$ python -q
>>> import numpy as np
>>> np.set_printoptions(precision=2, suppress=True, linewidth=120, legacy="1.25")
>>> arr = np.array([[2, 2, 2, 2], [2, 4, 4, 4], [2, 4, 6, 6], [2, 4, 6, 8]])
>>> np.allclose(arr @ arr.T, arr.T @ arr)
True
>>> arr @ arr
array([[ 16,  28,  36,  40],
       [ 28,  52,  68,  76],
       [ 36,  68,  92, 104],
       [ 40,  76, 104, 120]])
>>> np.allclose(arr, arr.T)
True
>>> np.linalg.matrix_power(arr, 3)
array([[ 240,  448,  600,  680],
       [ 448,  840, 1128, 1280],
       [ 600, 1128, 1520, 1728],
       [ 680, 1280, 1728, 1968]])
>>> np.sort(np.abs(np.linalg.eigvals(arr)))
array([ 0.57,  0.85,  2.  , 16.58])
>>> np.round(np.linalg.det(arr), 2)
16.0
>>> (arr - arr.T) / 2
array([[0., 0., 0., 0.],
       [0., 0., 0., 0.],
       [0., 0., 0., 0.],
       [0., 0., 0., 0.]])
>>> np.trace(arr)
20
>>> Uu, sig, Vh = np.linalg.svd(arr, full_matrices=False)
>>> print(np.round(Uu.T @ arr @ Vh.T, 2) + 0)
[[16.58  0.    0.    0.  ]
 [ 0.    2.    0.    0.  ]
 [ 0.    0.    0.85  0.  ]
 [ 0.    0.    0.    0.57]]
>>> print(sig / sig[0])
[1.   0.12 0.05 0.03]
>>> sig
array([16.58,  2.  ,  0.85,  0.57])
>>> np.round(Vh @ Vh.T, 2) + 0
array([[1., 0., 0., 0.],
       [0., 1., 0., 0.],
       [0., 0., 1., 0.],
       [0., 0., 0., 1.]])
>>> x = np.array([-1, -2, 3, 3])
>>> (arr * x).sum(axis=1)
array([ 6, 14, 26, 32])
>>> print(arr @ x)
[ 6 14 26 32]
>>> out = arr / np.sqrt((arr ** 2).mean(axis=1, keepdims=True))
>>> np.linalg.matrix_rank(arr - arr.mean(axis=1, keepdims=True))
3
>>> W0 = np.load("dump.npy")
>>> W0
array([[ 0.94, -0.32,  0.06, -0.02, -0.06],
       [-0.32, -0.82,  0.32, -0.11, -0.32],
       [ 0.06,  0.32,  0.94,  0.02,  0.06],
       [-0.02, -0.11,  0.02,  0.99, -0.02],
       [-0.06, -0.32,  0.06, -0.02,  0.94]])
>>> ev, evecs = np.linalg.eig(W0)
>>> np.sort(np.linalg.eigvals(W0.T))
array([-1.,  1.,  1.,  1.,  1.])
>>> np.prod(ev)
-1.0
>>> x = np.array([1, 5, 2, 2, 0])
>>> np.abs(np.linalg.eigvals(W0))
array([1., 1., 1., 1., 1.])
>>> np.sort(np.abs(np.degrees(np.angle(np.linalg.eigvals(W0)))))
array([  0.,   0.,   0.,   0., 180.])
>>> [p for p in range(1, 25) if np.allclose(np.linalg.matrix_power(W0, p), np.eye(5))]
[2, 4, 6, 8, 10, 12, 14, 16, 18, 20, 22, 24]
>>> out = W0 / np.linalg.norm(W0, axis=1, keepdims=True)
>>> cov = out @ out.T
>>> print(np.argwhere(np.triu(np.abs(cov) > 0.95, 1)))
[]
>>> np.linalg.norm(out, axis=1)
array([1., 1., 1., 1., 1.])
>>> cov[4].round(2) + 0
array([0., 0., 0., 0., 1.])
>>> (np.abs(cov) > 0.9).astype(int)
array([[1, 0, 0, 0, 0],
       [0, 1, 0, 0, 0],
       [0, 0, 1, 0, 0],
       [0, 0, 0, 1, 0],
       [0, 0, 0, 0, 1]])
>>> np.degrees(np.arccos(np.clip(cov[4, 3], -1, 1)))
90.0
>>> np.allclose(W0 @ W0.T, W0.T @ W0)
True
>>> (W0 + W0.T) / 2
array([[ 0.94, -0.32,  0.06, -0.02, -0.06],
       [-0.32, -0.82,  0.32, -0.11, -0.32],
       [ 0.06,  0.32,  0.94,  0.02,  0.06],
       [-0.02, -0.11,  0.02,  0.99, -0.02],
       [-0.06, -0.32,  0.06, -0.02,  0.94]])
>>> np.round(W0 @ W0, 2) + 0
array([[1., 0., 0., 0., 0.],
       [0., 1., 0., 0., 0.],
       [0., 0., 1., 0., 0.],
       [0., 0., 0., 1., 0.],
       [0., 0., 0., 0., 1.]])
>>> np.linalg.pinv(W0)
array([[ 0.94, -0.32,  0.06, -0.02, -0.06],
       [-0.32, -0.82,  0.32, -0.11, -0.32],
       [ 0.06,  0.32,  0.94,  0.02,  0.06],
       [-0.02, -0.11,  0.02,  0.99, -0.02],
       [-0.06, -0.32,  0.06, -0.02,  0.94]])
>>> np.round(W0 @ W0.T, 2) + 0
array([[1., 0., 0., 0., 0.],
       [0., 1., 0., 0., 0.],
       [0., 0., 1., 0., 0.],
       [0., 0., 0., 1., 0.],
       [0., 0., 0., 0., 1.]])
>>> np.linalg.svd(W0, compute_uv=False)
array([1., 1., 1., 1., 1.])
>>> np.linalg.norm(W0, axis=0)
array([1., 1., 1., 1., 1.])
>>> X = np.tril(np.array([[1, 1], [1, 3]]), -1) + np.eye(2, dtype=int)
>>> X
array([[1, 0],
       [1, 1]])
>>> np.linalg.matrix_power(X, 4)
array([[1, 0],
       [4, 1]])
>>> (X + X.T) / 2
array([[1. , 0.5],
       [0.5, 1. ]])
>>> np.allclose(X @ X.T, X.T @ X)
False
>>> J = np.loadtxt("mat.csv", delimiter=",")
>>> J
array([[ 2., -2.,  0.,  1., -1.],
       [ 0.,  1.,  0.,  2.,  0.],
       [-1., -1., -1.,  2., -2.],
       [ 1.,  0.,  1., -1., -2.],
       [ 1.,  1.,  0., -2.,  2.]])
>>> q, Rm = np.linalg.qr(J)
>>> np.trace(q @ q.T)
5.0
>>> Rm
array([[-2.65,  0.76, -0.76,  1.13,  0.  ],
       [ 0.  , -2.54, -0.62,  1.92, -2.37],
       [ 0.  ,  0.  ,  1.02, -0.94, -1.44],
       [ 0.  ,  0.  ,  0.  , -2.86,  1.33],
       [ 0.  ,  0.  ,  0.  ,  0.  , -1.89]])
>>> np.round(q @ Rm, 2) + 0
array([[ 2., -2.,  0.,  1., -1.],
       [ 0.,  1.,  0.,  2.,  0.],
       [-1., -1., -1.,  2., -2.],
       [ 1.,  0.,  1., -1., -2.],
       [ 1.,  1.,  0., -2.,  2.]])
>>> np.allclose(Rm.T @ Rm, J.T @ J)
True
>>> round(float(abs(Rm[0, 0])), 2), round(float(np.linalg.norm(J[:, 0])), 2)
(2.65, 2.65)
>>> round(float(np.linalg.norm(J[0] - J[3])), 2)
3.32
>>> print(np.linalg.norm(J, axis=1))
[3.16 2.24 3.32 2.65 3.16]
>>> round(float(np.linalg.norm(J[0], 1)), 2), round(np.linalg.norm(J[0], np.inf), 2)
(6.0, 2.0)
>>> P = np.triu(np.array([[-1, -2, -1, -1, -1],
...     [-2, 2, 2, -2, 2],
...     [-2, 1, -2, 0, 0],
...     [-2, -1, 0, 1, 1],
...     [1, -1, 1, -1, 1]]), 1) + np.eye(5)
>>> out = P @ J @ np.linalg.inv(P)
>>> P @ J - J @ P
array([[-1.,  2.,  6., -5.,  7.],
       [-2.,  0., -6.,  4.,  0.],
       [ 0., -2.,  1., -3., -1.],
       [ 1.,  3.,  1., -1.,  4.],
       [ 0.,  2., -1.,  3.,  1.]])
>>> np.trace(out), np.trace(J)
(3.0, 3.0)
>>> round(np.linalg.det(out), 2)
37.0
>>> rng = np.random.default_rng(793)
>>> K = np.array([[4, 9, 6, 7, 1], [4, 6, 2, 9, 0]]) * (rng.random((2, 5)) < 0.3)
>>> K
array([[0, 0, 6, 0, 0],
       [4, 0, 0, 9, 0]])
>>> x = np.array([7, 7, 3, 9])
>>> y = arr @ x
>>> c, lr = np.zeros(4), 1 / np.linalg.norm(arr, 2) ** 2
>>> for i in range(200):
...     c -= lr * arr.T @ (arr @ c - y)
...     if i % 50 == 0: print(i, round(np.linalg.norm(arr @ c - y), 2))
... 
0 7.25
50 4.8
100 3.72
150 3.13
>>> round(float(np.linalg.cond(arr)), 2)
29.28
>>> out = K / np.sqrt((K ** 2).mean(axis=1, keepdims=True))
>>> print(np.linalg.matrix_rank(out) == np.linalg.matrix_rank(K))
True
>>> np.linalg.norm(out, axis=1)
array([2.24, 2.24])
>>> out = np.array([[0, 3, 3], [5, 3, 2]])
>>> W2 = np.kron(out, K)
>>> W2
array([[ 0,  0,  0,  0,  0,  0,  0, 18,  0,  0,  0,  0, 18,  0,  0],
       [ 0,  0,  0,  0,  0, 12,  0,  0, 27,  0, 12,  0,  0, 27,  0],
       [ 0,  0, 30,  0,  0,  0,  0, 18,  0,  0,  0,  0, 12,  0,  0],
       [20,  0,  0, 45,  0, 12,  0,  0, 27,  0,  8,  0,  0, 18,  0]])
>>> W2.shape
(4, 15)
>>> M = np.array([[1, -1, 1], [1, 0, 0], [1, 1, 1]])
>>> M
array([[ 1, -1,  1],
       [ 1,  0,  0],
       [ 1,  1,  1]])
>>> r0 = np.array([-4, 1, 4])
>>> out = M + np.outer(r0, np.eye(3)[2])
>>> out
array([[ 1., -1., -3.],
       [ 1.,  0.,  1.],
       [ 1.,  1.,  5.]])
>>> print(np.round(np.linalg.det(out) / np.linalg.det(M), 2), round(float(1 + np.linalg.solve(M, r0)[2]), 2))
0.0 0.0
>>> np.linalg.matrix_rank(out - M)
1
>>> q, evecs = np.linalg.qr(M[:, :2])[0], np.linalg.qr(M[:, 2:])[0]
>>> sig = np.linalg.svd(q.T @ evecs, compute_uv=False)
>>> sig
array([0.82])
>>> q = M.astype(float).copy()
>>> for j in range(3):
...     q[:, j] -= q[:, :j] @ (q[:, :j].T @ q[:, j])
...     q[:, j] /= np.linalg.norm(q[:, j])
... 
>>> np.round(q.T @ q, 2) + 0
array([[1., 0., 0.],
       [0., 1., 0.],
       [0., 0., 1.]])
>>> np.round(q.T @ M, 2) + 0
array([[1.73, 0.  , 1.15],
       [0.  , 1.41, 0.  ],
       [0.  , 0.  , 0.82]])
>>> x = np.array([0, 0, 0])
>>> M @ x
array([0, 0, 0])
>>> M @ (2 * x)
array([0, 0, 0])
>>> M * x
array([[0, 0, 0],
       [0, 0, 0],
       [0, 0, 0]])
>>> (M * x).sum(axis=1)
array([0, 0, 0])
>>> np.allclose(M @ M.T, M.T @ M)
False
>>> np.trace(M)
2
>>> print(np.round(np.abs(np.linalg.eigvals(M)).max(), 2))
2.0
>>> np.sort(np.abs(np.linalg.eigvals(M)))
array([1., 1., 2.])
>>> data = np.load("m.npy")
>>> data
array([[-0.5 , -0.2 ,  0.28,  0.8 ],
       [ 0.59, -0.09,  0.8 ,  0.07],
       [-0.5 , -0.55,  0.36, -0.57],
       [ 0.4 , -0.8 , -0.4 ,  0.18]])
>>> q, evecs = np.linalg.qr(data[:, :2])[0], np.linalg.qr(data[:, 2:])[0]
>>> sig = np.linalg.svd(q.T @ evecs, compute_uv=False)
>>> np.degrees(np.arccos(sig.clip(0, 1)))
array([90., 90.])
>>> np.round(np.linalg.norm(q @ q.T - evecs @ evecs.T, 2), 2)
1.0
>>> np.linalg.eigvals(data)
array([-1.  +0.j, -0.02+1.j, -0.02-1.j,  1.  +0.j])
>>> round(float(np.linalg.det(data[::-1])), 2)
-1.0
>>> np.round(np.poly(data), 2) + 0
array([ 1.  ,  0.04,  0.  , -0.04, -1.  ])
>>> P = np.triu(np.array([[0, 0, 0, 3], [0, 2, 3, 2], [1, 2, 0, 3], [2, 3, 1, 0]]), 1) + np.eye(4)
>>> out = P @ data @ np.linalg.inv(P)
>>> print(round(np.linalg.det(out), 2))
-1.0
>>> np.round(np.poly(out), 2) + 0
array([ 1.  ,  0.04,  0.  , -0.04, -1.  ])
>>> P @ data - data @ P
array([[ 1.19, -2.41, -0.61,  1.6 ],
       [-0.69, -3.27,  0.53, -5.33],
       [ 1.19, -2.41,  0.45,  2.07],
       [ 0.  ,  0.  ,  2.41,  1.63]])
>>> round(float(np.trace(out)), 2), np.round(np.trace(data), 2)
(-0.04, -0.04)
>>> feats = np.load("data.npy")
>>> feats
array([[ 4,  0,  0,  0],
       [ 0, -5,  4,  1],
       [ 0,  3, -3, -3],
       [ 0, -5,  1,  3]])
>>> # 2 groups of indices that never mix
>>> x = np.array([1, 2, 3, 1])
>>> a = np.maximum(feats @ x, 0)
>>> np.maximum(feats @ x, 0) - np.maximum(-feats @ x, 0)
array([ 4,  3, -6, -4])
>>> print(feats * (a > 1e-9)[:, None])
[[ 4  0  0  0]
 [ 0 -5  4  1]
 [ 0  0  0  0]
 [ 0  0  0  0]]
>>> np.tanh(feats @ x)
array([ 1.,  1., -1., -1.])
>>> a
array([4, 3, 0, 0])
>>> x = np.array([-5, -2, -3, -1])
>>> y = feats @ x
>>> y
array([-20,  -3,   6,   4])
>>> np.linalg.solve(feats.T, feats[3])
array([ 0., -0., -0.,  1.])
>>> print(np.linalg.solve(feats, feats[:, 3]))
[ 0. -0. -0.  1.]
>>> np.linalg.solve(feats, -2 * y)
array([10.,  4.,  6.,  2.])
>>> print(np.linalg.solve(feats, y))
[-5. -2. -3. -1.]
>>> P = np.triu(np.array([[0, 3, 0, 3], [3, -3, 1, 2], [-2, -3, -2, 0], [-2, 0, -3, -2]]), 1) + np.eye(4)
>>> out = P @ feats @ np.linalg.inv(P)
>>> np.poly(out)
array([  1.,   1., -33.,  10., 168.])
>>> np.round(np.linalg.det(out), 2)
168.0
>>> np.linalg.matrix_rank(out)
4
>>> print(out)
[[  4. -42.  57.  84.]
 [  0. -12.  15.  28.]
 [  0.   3.  -6.  -9.]
 [  0.  -5.   6.  13.]]
>>> x = np.array([0, -1, -1, 1])
>>> a = np.maximum(out @ x, 0)
>>> np.tanh(out @ x)
array([ 1.,  1., -1.,  1.])
>>> np.maximum(out @ (3 * x), 0)
array([207.,  75.,   0.,  36.])
>>> print(out.T @ a)
[  276. -3258.  4380.  6652.]
